% python3 -q
>>> import numpy as np
>>> from numpy import linalg as LA
>>> np.set_printoptions(precision=2, suppress=True, linewidth=160, legacy="1.25")
>>> def rd(a):
...     return np.round(a, 2) + 0
... 
>>> m1 = np.array([[-2, 2, 2], [-4, 0, 0], [-4, 0, 0]])
>>> print(np.unique(m1.round(6), axis=0).shape)
(2, 3)
>>> print(np.abs(np.diag(LA.qr(m1)[1])) > 1e-9)
[ True  True False]
>>> print(rd(np.trace(LA.pinv(m1) @ m1)))
2.0
>>> U, sv, vt = LA.svd(m1)
>>> print(np.argmax(sv[:-1] / (sv[1:] + 1e-6)) + 1)
2
>>> other = U[:, :2] @ np.diag(sv[:2]) @ vt[:2]
>>> print(LA.matrix_rank(m1, rtol=0.05))
2
>>> U, sv, vt = LA.svd(m1, full_matrices=False)
>>> print(rd(U.T @ U))
[[1. 0. 0.]
 [0. 1. 0.]
 [0. 0. 1.]]
>>> print(rd(np.cumsum(sv ** 2) / np.sum(sv ** 2)))
[0.84 1.   1.  ]
>>> print(rd(sv / sv[0]))
[1.   0.43 0.  ]
>>> print(rd(vt @ vt.T))
[[1. 0. 0.]
 [0. 1. 0.]
 [0. 0. 1.]]
>>> print(rd(sv))
[6.09 2.63 0.  ]
>>> print(np.abs(U[:, 0]).round(6).argmax())
1
>>> print(np.argsort(-LA.norm(m1, axis=0).round(6), kind="stable")[:3])
[0 1 2]
>>> print(LA.cond(m1) > 100)
True
>>> print(rd(LA.norm(m1, 2) / LA.norm(m1)))
0.92
>>> print(rd(LA.det(m1)))
0.0
>>> print(np.allclose(m1, m1.T))
False
>>> print(m1 @ m1)
[[-12  -4  -4]
 [  8  -8  -8]
 [  8  -8  -8]]
>>> K = np.loadtxt("x.csv", delimiter=",")
>>> print(K)
[[ 5.  8.  0.]
 [ 0.  6.  5.]
 [ 0.  2. 12.]
 [ 7.  0. 16.]
 [18.  0.  9.]
 [ 1.  0. 18.]
 [19.  0. 12.]
 [ 9.  6.  2.]
 [ 5.  2. 10.]
 [12.  0. 11.]
 [10.  4.  5.]
 [ 2.  2. 11.]
 [ 8.  8.  0.]
 [ 9.  0. 12.]
 [10. 10.  0.]
 [ 4.  0. 17.]
 [ 5.  8.  0.]
 [13. 10.  0.]
 [ 1.  4.  8.]
 [ 9.  6.  2.]
 [15.  6.  0.]
 [ 8.  2.  9.]
 [ 4.  0. 17.]
 [ 0.  2. 12.]]
>>> print(np.unravel_index(np.abs(K).argmax(), K.shape))
(6, 0)
>>> LA.rank(K)
Traceback (most recent call last):
  File "<python-input-28>", line 1, in <module>
    LA.rank(K)
    ^^^^^^^
AttributeError: module 'numpy.linalg' has no attribute 'rank'
>>> print(np.count_nonzero(K))
55
>>> print(np.abs(K).max())
19.0
>>> print(rd(K.mean(axis=0)))
[7.25 3.58 7.83]
>>> print(K.sum(axis=0))
[174.  86. 188.]
>>> Ac = K - K.mean(axis=0)
>>> V = LA.svd(Ac)[2][:2]
>>> other = Ac - Ac @ V.T @ V
>>> print(LA.norm(other, axis=1).round(6).argmax())
17
>>> print(rd(np.cov(Ac @ V.T, rowvar=False)))
[[53.1   0.  ]
 [ 0.   26.97]]
>>> J = np.load("arr.npy")
>>> print(J)
[[ 0  0 -3  0 -4]
 [ 0  0 -3 -1  0]
 [ 0  0  0 -3  0]
 [ 0  0  0  0  1]
 [ 0  0  0  0  0]]
>>> print(np.count_nonzero(J))
6
>>> print(J.mean(axis=0))
[ 0.   0.  -1.2 -0.8 -0.6]
>>> print(rd(LA.svd(J, compute_uv=False)))
[5.45 3.26 2.16 0.   0.  ]
>>> print(J.sum(axis=0))
[ 0  0 -6 -4 -3]
>>> print(J.shape)
(5, 5)
>>> print(J.sum(axis=1))
[-7 -4 -3  1  0]
>>> print(np.diff(J, axis=0))
[[ 0  0  0 -1  4]
 [ 0  0  3 -2  0]
 [ 0  0  0  3  1]
 [ 0  0  0  0 -1]]
>>> print([round(float(x), 2) for x in LA.svd(J, compute_uv=False)[:3]])
[5.45, 3.26, 2.16]
>>> print(np.argsort(-LA.norm(J, axis=0).round(6), kind="stable")[:3])
[2 4 3]
>>> X = np.loadtxt("data.csv", delimiter=",")
>>> print(X)
[[-1.  1.  1.]
 [ 0. -1.  2.]
 [ 0.  0.  0.]]
>>> U, sv, vt = LA.svd(X)
>>> V = vt[:(sv > 1e-8).sum()]
>>> rng = np.random.default_rng(9329)
>>> vec = X[0] + 4 * X[1] + rng.integers(2) * np.eye(3)[2]
>>> print(vec)
[-1. -3. 10.]
>>> print(LA.matrix_rank(np.vstack([X, vec])))
3
>>> print(rd(LA.norm(vec - V.T @ V @ vec)))
0.27
>>> print(rd(np.diag(V.T @ V)))
[0.36 0.71 0.93]
>>> z = rng.permutation(3)
>>> print(z)
[1 0 2]
>>> other = X[z][:, z]
>>> print(rd(np.sort(np.abs(LA.eigvals(other)))))
[0. 1. 1.]
>>> print(other)
[[-1.  0.  2.]
 [ 1. -1.  1.]
 [ 0.  0.  0.]]
>>> mat = np.load("mat.npy")
>>> print(mat)
[[2 3 2]
 [2 2 3]
 [3 2 2]]
>>> f = np.array([0, 2])
>>> print(np.array([np.convolve(row, f, "same") for row in mat]))
[[0 4 6]
 [0 4 4]
 [0 6 4]]
>>> vec = np.array([9, 4, 3])
>>> target = mat @ vec
>>> beta, lr = np.zeros(3), 1 / LA.norm(mat, 2) ** 2
>>> for i in range(20):
...     beta -= lr * mat.T @ (mat @ beta - target)
...     if i % 5 == 0: print(i, round(LA.norm(mat @ beta - target), 2))
... 
0 4.45
5 4.02
10 3.62
15 3.27
>>> print(rd(beta))
[6.57 4.88 4.54]
>>> print(rd(LA.cond(mat)))
7.0
>>> assert mat == mat.T
Traceback (most recent call last):
  File "<python-input-74>", line 1, in <module>
    assert mat == mat.T
           ^^^^^^^^^^^^
ValueError: The truth value of an array with more than one element is ambiguous. Use a.any() or a.all()
>>> print((mat - mat.T) / 2)
[[ 0.   0.5 -0.5]
 [-0.5  0.   0.5]
 [ 0.5 -0.5  0. ]]
>>> print(np.trace(mat))
6
>>> mat.inv()
Traceback (most recent call last):
  File "<python-input-77>", line 1, in <module>
    mat.inv()
    ^^^^^^^
AttributeError: 'numpy.ndarray' object has no attribute 'inv'
>>> print((mat + mat.T) / 2)
[[2.  2.5 2.5]
 [2.5 2.  2.5]
 [2.5 2.5 2. ]]
>>> print(np.allclose(mat @ mat.T, mat.T @ mat))
True
>>> print(LA.matrix_power(mat, 3))
[[115 114 114]
 [114 115 114]
 [114 114 115]]
>>> LA.determinant(mat)
Traceback (most recent call last):
  File "<python-input-81>", line 1, in <module>
    LA.determinant(mat)
    ^^^^^^^^^^^^^^
AttributeError: module 'numpy.linalg' has no attribute 'determinant'
>>> vec = np.array([3, 2, 8])
>>> h = np.maximum(mat @ vec, 0)
>>> print(mat.T @ h)
[211 210 216]
>>> print(mat * (h > 1e-9)[:, None])
[[2 3 2]
 [2 2 3]
 [3 2 2]]
>>> print(h)
[28 34 29]
>>> print(np.maximum(mat @ vec, 0) - np.maximum(-mat @ vec, 0))
[28 34 29]
>>> print(np.maximum(mat @ (3 * vec), 0))
[ 84 102  87]
>>> print(rd(LA.eigvals(mat)))
[ 7. +0.j   -0.5+0.87j -0.5-0.87j]
>>> print(np.kron(np.eye(2, dtype=int), mat))
[[2 3 2 0 0 0]
 [2 2 3 0 0 0]
 [3 2 2 0 0 0]
 [0 0 0 2 3 2]
 [0 0 0 2 2 3]
 [0 0 0 3 2 2]]
>>> W0 = np.load("run9.npy")
>>> print(W0)
[[1.   0.5  0.25]
 [0.5  1.   0.5 ]
 [0.25 0.5  1.  ]]
>>> vec = np.ones(3)
>>> for _ in range(7):
...     vec = W0 @ vec
...     vec /= LA.norm(vec)
...     print(round(vec @ W0 @ vec, 2))
... 
1.84
1.84
1.84
1.84
1.84
1.84
1.84
>>> print(rd(LA.eigvalsh(W0)[-1]))
1.84
>>> P = np.triu(np.array([[-1, 3, 4], [5, 3, -2], [0, 1, 0]]), 1) + np.eye(3)
>>> other = P @ W0 @ LA.inv(P)
>>> print(P @ W0 - W0 @ P)
[[ 2.5   2.    2.5 ]
 [-0.5  -2.5  -2.  ]
 [ 0.   -0.75  0.  ]]
>>> print(LA.matrix_rank(other))
3
>>> print(W0.shape)
(3, 3)
>>> print(rd(LA.svd(W0, compute_uv=False)))
[1.84 0.75 0.41]
>>> print(W0 - W0[0])
[[ 0.    0.    0.  ]
 [-0.5   0.5   0.25]
 [-0.75  0.    0.75]]
>>> print(W0.sum(axis=1))
[1.75 2.   1.75]
>>> print(np.diff(W0, axis=0))
[[-0.5   0.5   0.25]
 [-0.25 -0.5   0.5 ]]
>>> print(np.abs(W0).max())
1.0
>>> print(W0.sum(axis=0))
[1.75 2.   1.75]
>>> print(LA.matrix_rank(W0))
3
